$ ipython --no-banner

In [1]: import numpy as np

In [2]: import numpy.linalg as la

In [3]: np.set_printoptions(precision=2, suppress=True, linewidth=100)

In [4]: def tidy(a):
   ...:     return np.round(a, 2) + 0
   ...: 

In [5]: W0 = np.loadtxt("case13.csv", delimiter=",")

In [6]: W0
Out[6]: 
array([[ 7., -5., -6.,  6., -6.,  1.],
       [ 5., -7., -8.,  4., -8., -1.],
       [ 4., -8., -9.,  3., -9., -2.],
       [ 6., -6., -7.,  5., -7.,  0.],
       [ 7., -5., -6.,  6., -6.,  1.],
       [ 6., -6., -7.,  5., -7.,  0.],
       [ 7., -5., -6.,  6., -6.,  1.],
       [ 4., -8., -9.,  3., -9., -2.],
       [ 6., -6., -7.,  5., -7.,  0.],
       [ 4., -8., -9.,  3., -9., -2.]])

In [7]: np.abs(np.diag(la.qr(W0)[1])) > 1e-9
Out[7]: array([ True,  True, False, False, False, False])

In [8]: tidy(W0 @ la.pinv(W0) @ W0)
Out[8]: 
array([[ 7., -5., -6.,  6., -6.,  1.],
       [ 5., -7., -8.,  4., -8., -1.],
       [ 4., -8., -9.,  3., -9., -2.],
       [ 6., -6., -7.,  5., -7.,  0.],
       [ 7., -5., -6.,  6., -6.,  1.],
       [ 6., -6., -7.,  5., -7.,  0.],
       [ 7., -5., -6.,  6., -6.,  1.],
       [ 4., -8., -9.,  3., -9., -2.],
       [ 6., -6., -7.,  5., -7.,  0.],
       [ 4., -8., -9.,  3., -9., -2.]])

In [9]: np.allclose(W0[:-1].T @ la.lstsq(W0[:-1].T, W0[-1])[0], W0[-1])
Out[9]: True

In [10]: la.matrix_rank(W0, rtol=0.1)
Out[10]: np.int64(2)

In [11]: np.argsort(-la.norm(W0, axis=0).round(6), kind="stable")[:3]
Out[11]: array([2, 4, 1])

In [12]: [round(float(x), 2) for x in la.svd(W0, compute_uv=False)[:3]]
Out[12]: [45.18, 8.77, 0.0]

In [13]: la.cond(W0) > 100
Out[13]: np.True_

In [14]: r0 = np.array([7, 6, 8, 7, 9, 4, -6, -2, -5, 7, 1, -8])

In [15]: v = np.array([-1, 1, 1, 3, -3, 2, -1, -1, 0])

In [16]: M = np.outer(r0, v)

In [17]: M
Out[17]: 
array([[ -7,   7,   7,  21, -21,  14,  -7,  -7,   0],
       [ -6,   6,   6,  18, -18,  12,  -6,  -6,   0],
       [ -8,   8,   8,  24, -24,  16,  -8,  -8,   0],
       [ -7,   7,   7,  21, -21,  14,  -7,  -7,   0],
       [ -9,   9,   9,  27, -27,  18,  -9,  -9,   0],
       [ -4,   4,   4,  12, -12,   8,  -4,  -4,   0],
       [  6,  -6,  -6, -18,  18, -12,   6,   6,   0],
       [  2,  -2,  -2,  -6,   6,  -4,   2,   2,   0],
       [  5,  -5,  -5, -15,  15, -10,   5,   5,   0],
       [ -7,   7,   7,  21, -21,  14,  -7,  -7,   0],
       [ -1,   1,   1,   3,  -3,   2,  -1,  -1,   0],
       [  8,  -8,  -8, -24,  24, -16,   8,   8,   0]])

In [18]: # columns 1 and 2 are equal

In [19]: blk = np.stack([M, -2 * M, M[::-1]])

In [20]: (blk @ M.T).shape
Out[20]: (3, 12, 12)

In [21]: la.matrix_rank(blk.reshape(3, -1))
Out[21]: np.int64(2)

In [22]: blk.shape
Out[22]: (3, 12, 9)

In [23]: la.matrix_rank(blk)
Out[23]: array([1, 1, 1])
